$ python3 -q
>>> import numpy as np
>>> np.set_printoptions(precision=1, suppress=True, linewidth=100)
>>> def rnd(a):
...     return np.round(a, 1) + 0
... 
>>> data = np.load("dump.npy")
>>> data
array([[-16,   0,   0],
       [ -8,   0,   0],
       [ 12,   0,   0]])
>>> f, r1 = data[2], data[1]
>>> f @ r1
np.int64(-96)
>>> pr = (f @ r1) / (f @ f) * f
>>> print(np.outer(f, r1))
[[-96   0   0]
 [  0   0   0]
 [  0   0   0]]
>>> pr
array([-8., -0., -0.])
>>> np.linalg.matrix_rank(np.outer(f, r1))
np.int64(1)
>>> rnd(np.sort(np.linalg.eigvals(data)))
array([-16.,   0.,   0.])
>>> print(np.linalg.matrix_rank(data - data[0, 0] * np.eye(3)))
2
>>> print(data @ data)
[[ 256    0    0]
 [ 128    0    0]
 [-192    0    0]]
>>> np.prod(np.diag(data)), rnd(np.linalg.det(data))
(np.int64(0), np.float64(0.0))
>>> hat = np.triu(np.array([[-2, -3, -3], [3, -1, -3], [0, 0, 1]]), 1) + np.eye(3)
>>> out = hat @ data @ np.linalg.inv(hat)
>>> out
array([[ -28.,  -84., -336.],
       [ -44., -132., -528.],
       [  12.,   36.,  144.]])
>>> rnd(np.linalg.det(out))
np.float64(0.0)
>>> rnd(np.poly(out))
array([ 1., 16.,  0.,  0.])
>>> print(hat @ data - data @ hat)
[[-12. -48. -48.]
 [-36. -24. -24.]
 [  0.  36.  36.]]
>>> rng = np.random.default_rng(72)
>>> idx = rng.permutation(3)
>>> idx
array([2, 1, 0])
>>> out = data[idx][:, idx]
>>> np.trace(out)
np.int64(-16)
>>> print(np.allclose(out, data))
False
>>> rnd(np.sort(np.abs(np.linalg.eigvals(out))))
array([ 0.,  0., 16.])
>>> feats = np.array([[-2, 4, -3], [-2, 4, -3], [1, 0, -5], [-10, 20, -15]])
>>> feats
array([[ -2,   4,  -3],
       [ -2,   4,  -3],
       [  1,   0,  -5],
       [-10,  20, -15]])
>>> U, s, Vh = np.linalg.svd(feats)
>>> np.argmax(s[:-1] / (s[1:] + 1e-6)) + 1
np.int64(2)
>>> rnd(s)
array([28.1,  4.5,  0. ])
>>> out = U[:, :2] @ np.diag(s[:2]) @ Vh[:2]
>>> rnd(np.linalg.norm(feats - out, 2)), rnd(s[2])
(np.float64(0.0), np.float64(0.0))
>>> print(rnd(np.linalg.norm(feats - out) / np.linalg.norm(feats)))
0.0
>>> rnd(np.abs(feats - out).max())
np.float64(0.0)
>>> np.linalg.matrix_rank(feats, rtol=0.05)
np.int64(2)
>>> print(rnd(out))
[[ -2.   4.  -3.]
 [ -2.   4.  -3.]
 [  1.   0.  -5.]
 [-10.  20. -15.]]
>>> r = np.linalg.matrix_rank(feats)
>>> r
np.int64(2)
>>> N = np.linalg.svd(feats)[2][r:].T
>>> np.allclose(feats @ N, 0)
True
>>> [int(np.linalg.matrix_rank(feats[:, :j + 1])) for j in range(3)]
[1, 2, 2]
>>> rnd(feats @ N)
array([[0.],
       [0.],
       [0.],
       [0.]])
>>> [int(np.linalg.matrix_rank(feats[:i])) for i in range(1, len(feats) + 1)]
[1, 1, 2, 2]
>>> rnd(N[:, 0] / N[np.abs(N[:, 0]).round(6).argmax(), 0])
array([1. , 0.7, 0.2])
>>> [int(np.linalg.matrix_rank(np.delete(feats, i, axis=0))) for i in range(4)]
[2, 2, 1, 2]
>>> np.linalg.matrix_rank(feats.T @ feats), np.linalg.matrix_rank(feats @ feats.T)
(np.int64(2), np.int64(2))
>>> print(rnd(N @ N.T))
[[0.7 0.4 0.1]
 [0.4 0.3 0.1]
 [0.1 0.1 0. ]]
>>> out = np.array([[-1, 3, -2, 2], [-1, 3, -1, 2], [-3, 1, 0, -2], [-3, 1, 1, 2]])
>>> X = np.triu(out, 1)
>>> X
array([[ 0,  3, -2,  2],
       [ 0,  0, -1,  2],
       [ 0,  0,  0, -2],
       [ 0,  0,  0,  0]])
>>> U, s, Vh = np.linalg.svd(X)
>>> V = Vh[:(s > 1e-8).sum()]
>>> vec = X[3] + -3 * X[2] + rng.integers(2) * np.eye(4)[0]
>>> print(vec)
[1. 0. 0. 6.]
>>> rnd(np.diag(V.T @ V))
array([0., 1., 1., 1.])
>>> np.linalg.matrix_rank(np.vstack([X, vec]))
np.int64(4)
>>> np.linalg.norm(X, axis=1).argmax()
np.int64(0)
>>> rnd(np.linalg.norm(X[3] - X[2]))
np.float64(2.0)
>>> rnd(np.linalg.norm(X, 2))
np.float64(4.6)
>>> rnd(np.linalg.norm(X, 1)), rnd(np.linalg.norm(X, np.inf))
(np.float64(6.0), np.float64(7.0))
>>> rnd(np.linalg.norm(X, axis=1))
array([4.1, 2.2, 2. , 0. ])
>>> rnd(np.linalg.norm(X) ** 2 / np.linalg.norm(X, 2) ** 2)
np.float64(1.2)
>>> rnd(np.linalg.norm(X, axis=0))
array([0. , 3. , 2.2, 3.5])
>>> U, s, Vh = np.linalg.svd(X)
>>> print(np.argmax(s[:-1] / (s[1:] + 1e-6)) + 1)
3
>>> out = U[:, :3] @ np.diag(s[:3]) @ Vh[:3]
>>> rnd(out)
array([[ 0.,  3., -2.,  2.],
       [ 0.,  0., -1.,  2.],
       [ 0.,  0.,  0., -2.],
       [ 0.,  0.,  0.,  0.]])
>>> rnd(np.linalg.norm(X - out) / np.linalg.norm(X))
np.float64(0.0)
>>> print(np.linalg.matrix_rank(out))
3
>>> np.linalg.matrix_rank(X, rtol=0.05)
np.int64(3)
>>> rnd(np.abs(X - out).max())
np.float64(0.0)
>>> rnd(X @ np.linalg.pinv(X) @ X)
array([[ 0.,  3., -2.,  2.],
       [ 0.,  0., -1.,  2.],
       [ 0.,  0.,  0., -2.],
       [ 0.,  0.,  0.,  0.]])
>>> print(rnd(np.trace(np.linalg.pinv(X) @ X)))
3.0
>>> print(np.unique(X.round(6), axis=0).shape)
(4, 4)
>>> np.linalg.lstsq(X[:-1].T, X[-1])[2]
np.int32(3)
>>> print(np.allclose(X[:-1].T @ np.linalg.lstsq(X[:-1].T, X[-1])[0], X[-1]))
True
>>> print(np.abs(np.diag(np.linalg.qr(X)[1])) > 1e-9)
[False False False False]
>>> E = np.array([[-6, 8, -1, 0], [-6, 9, 2, 0], [8, -8, 4, 0], [0, 0, 0, -2]])
>>> print(E)
[[-6  8 -1  0]
 [-6  9  2  0]
 [ 8 -8  4  0]
 [ 0  0  0 -2]]
>>> Q, Rm = np.linalg.qr(E)
>>> rnd(np.abs(np.diag(Rm)))
array([11.7,  2.5,  1.1,  2. ])
>>> print(np.allclose(Rm.T @ Rm, E.T @ E))
True
>>> vec = np.array([3, 2, 1, 3])
>>> y = E @ vec
>>> y
array([-3,  2, 12, -6])
>>> rnd(np.linalg.solve(E.T, E[1]))
array([0., 1., 0., 0.])
>>> W0 = np.load("x.npy")
>>> W0
array([[-1. ,  0.2,  0.2],
       [ 0.5, -0.2, -1.9],
       [-1. ,  0.7, -1.4],
       [ 0. , -0.4, -0.5],
       [ 1.2, -0.8, -0.7],
       [ 0.6, -0.6, -1.6],
       [-0.6,  0.6, -1.8],
       [ 0.5, -0.1,  0.9],
       [ 0.3, -0.3,  0.8],
       [ 0.9, -0.9, -0.4],
       [-1. ,  1.1,  1.6],
       [ 0.6,  0.1,  1.8]])
>>> vec = np.array([0, 1, 3])
>>> y = W0 @ vec
>>> rnd(np.linalg.pinv(W0) @ W0)
array([[1., 0., 0.],
       [0., 1., 0.],
       [0., 0., 1.]])
>>> rnd(np.linalg.lstsq(W0, y)[0])
array([0., 1., 3.])
>>> y = y + 0.3 * rng.normal(size=12)
>>> rnd(y)
array([ 1. , -6.4, -3.9, -2.2, -2.6, -5.1, -4.7,  2.7,  1.9, -2.5,  6. ,  5.7])
>>> b, *_ = np.linalg.lstsq(W0, y)
>>> print(b.round())
[0. 1. 3.]
>>> rnd(b)
array([0.1, 1.1, 3.1])
>>> M = np.load("run2.npy")
>>> M
array([[ 1. ,  1.9, -2. ],
       [ 1. , -1.4,  0.8],
       [ 0. , -2. , -0.5]])
>>> hat = np.triu(np.array([[2, 3, 2], [3, 0, 1], [0, 0, 3]]), 1) + np.eye(3)
>>> out = hat @ M @ np.linalg.inv(hat)
>>> rnd(np.trace(out)), rnd(np.trace(M))
(np.float64(-0.9), np.float64(-0.9))
>>> vec = np.array([-1, -2, -1])
>>> rnd(M @ vec)
array([-2.8,  1. ,  4.5])
>>> print(np.linalg.norm(M @ vec) <= np.linalg.norm(M, 2) * np.linalg.norm(vec) + 1e-9)
True
>>> print(rnd((M * vec).sum(axis=1)))
[-2.8  1.   4.5]
>>> M @ np.eye(3)[2]
array([-2. ,  0.8, -0.5])
>>> rnd(M @ (2 * vec))
array([-5.6,  2. ,  9. ])
>>> M * vec
array([[-1. , -3.8,  2. ],
       [-1. ,  2.8, -0.8],
       [-0. ,  4. ,  0.5]])
>>> f = np.array([0, 4, 2])
>>> print(np.polyval(f, M[0]))
[ 6.   9.6 -6. ]
>>> np.convolve(M[0], f)
array([ 0. ,  4. ,  9.6, -4.2, -4. ])
>>> Q, Rm = np.linalg.qr(M)
>>> rnd(np.abs(np.diag(Rm)))
array([1.4, 3.1, 1.7])
>>> np.trace(Q @ Q.T)
np.float64(3.0)
>>> print(np.allclose(Rm.T @ Rm, M.T @ M))
True
>>> rnd(Rm)
array([[-1.4, -0.4,  0.8],
       [ 0. ,  3.1, -1.2],
       [ 0. ,  0. , -1.7]])
>>> rnd(abs(Rm[0, 0])), rnd(np.linalg.norm(M[:, 0]))
(np.float64(1.4), np.float64(1.4))
>>> A = np.load("mat.npy")
>>> A
array([[ 0,  3,  2],
       [ 1,  6,  3],
       [ 4,  7,  6],
       [ 7,  7,  8],
       [ 7,  9, 11],
       [ 8,  9, 11],
       [11, 12, 14],
       [11, 14, 15],
       [14, 17, 17],
       [14, 17, 18]])
>>> hat = A @ np.linalg.solve(A.T @ A, A.T)
>>> rnd(hat @ A[:, 1])
array([ 3.,  6.,  7.,  7.,  9.,  9., 12., 14., 17., 17.])
>>> np.allclose(hat @ hat, hat)
True
>>> rnd(np.linalg.eigvalsh(hat))
array([0., 0., 0., 0., 0., 0., 0., 1., 1., 1.])
>>> r = np.linalg.matrix_rank(data)
>>> r
np.int64(1)
>>> N = np.linalg.svd(data)[2][r:].T
>>> [int(np.linalg.matrix_rank(data[:, :j + 1])) for j in range(3)]
[1, 1, 1]
>>> [int(np.linalg.matrix_rank(data[:i])) for i in range(1, len(data) + 1)]
[1, 1, 1]
>>> N @ N.T
array([[0., 0., 0.],
       [0., 1., 0.],
       [0., 0., 1.]])
>>> [int(np.linalg.matrix_rank(np.delete(data, i, axis=0))) for i in range(3)]
[1, 1, 1]
>>> np.allclose(data @ N, 0)
True
